$ ipython --no-banner

In [1]: import numpy as np

In [2]: import numpy.linalg as la

In [3]: np.set_printoptions(precision=1, suppress=True, linewidth=160, sign=" ")

In [4]: def tidy(a):
   ...:     return np.round(a, 1) + 0
   ...: 

In [5]: J = np.load("sample18.npy")

In [6]: J
Out[6]: 
array([[ 0,  7,  8,  3,  6,  8,  5,  4,  6],
       [ 6,  7,  6,  0,  2,  9,  6,  7,  8],
       [ 0,  5,  4,  7,  2,  8,  4,  6,  6],
       [ 2,  1,  6,  8,  3,  4,  7,  0,  1]])

In [7]: T = np.stack([J, 2 * J, J[::-1]])

In [8]: la.matrix_rank(T.reshape(3, -1))
Out[8]: np.int64(2)

In [9]: th = np.radians(45)

In [10]: R = np.eye(9)

In [11]: R[5, 5] = R[7, 7] = np.cos(th)

In [12]: R[5, 7], R[7, 5] = -np.sin(th), np.sin(th)

In [13]: tidy(R)
Out[13]: 
array([[ 1. ,  0. ,  0. ,  0. ,  0. ,  0. ,  0. ,  0. ,  0. ],
       [ 0. ,  1. ,  0. ,  0. ,  0. ,  0. ,  0. ,  0. ,  0. ],
       [ 0. ,  0. ,  1. ,  0. ,  0. ,  0. ,  0. ,  0. ,  0. ],
       [ 0. ,  0. ,  0. ,  1. ,  0. ,  0. ,  0. ,  0. ,  0. ],
       [ 0. ,  0. ,  0. ,  0. ,  1. ,  0. ,  0. ,  0. ,  0. ],
       [ 0. ,  0. ,  0. ,  0. ,  0. ,  0.7,  0. , -0.7,  0. ],
       [ 0. ,  0. ,  0. ,  0. ,  0. ,  0. ,  1. ,  0. ,  0. ],
       [ 0. ,  0. ,  0. ,  0. ,  0. ,  0.7,  0. ,  0.7,  0. ],
       [ 0. ,  0. ,  0. ,  0. ,  0. ,  0. ,  0. ,  0. ,  1. ]])

In [14]: B = J @ R.T

In [15]: tidy(la.det(R)), tidy(np.trace(R))
Out[15]: (np.float64(1.0), np.float64(8.4))

In [16]: tidy(la.svd(J, compute_uv=False)), tidy(la.svd(B, compute_uv=False))
Out[16]: (array([ 30.4,   9.9,   5.6,   5.1]), array([ 30.4,   9.9,   5.6,   5.1]))

In [17]: tidy(np.abs(B - J).max(axis=0))
Out[17]: array([ 0. ,  0. ,  0. ,  0. ,  0. ,  7.6,  0. ,  4.5,  0. ])

In [18]: np.allclose(J @ J.T, B @ B.T)
Out[18]: True

In [19]: J - J[0]
Out[19]: 
array([[ 0,  0,  0,  0,  0,  0,  0,  0,  0],
       [ 6,  0, -2, -3, -4,  1,  1,  3,  2],
       [ 0, -2, -4,  4, -4,  0, -1,  2,  0],
       [ 2, -6, -2,  5, -3, -4,  2, -4, -5]])

In [20]: np.count_nonzero(J)
Out[20]: np.int64(32)

In [21]: print(np.diff(J, axis=0))
[[ 6  0 -2 -3 -4  1  1  3  2]
 [-6 -2 -2  7  0 -1 -2 -1 -2]
 [ 2 -4  2  1  1 -4  3 -6 -5]]

In [22]: J.sum(axis=1)
Out[22]: array([ 47,  51,  42,  32])

In [23]: np.abs(J).max()
Out[23]: np.int64(9)

In [24]: J.sum(axis=0)
Out[24]: array([  8,  20,  24,  18,  13,  29,  22,  17,  21])

In [25]: J.shape
Out[25]: (4, 9)
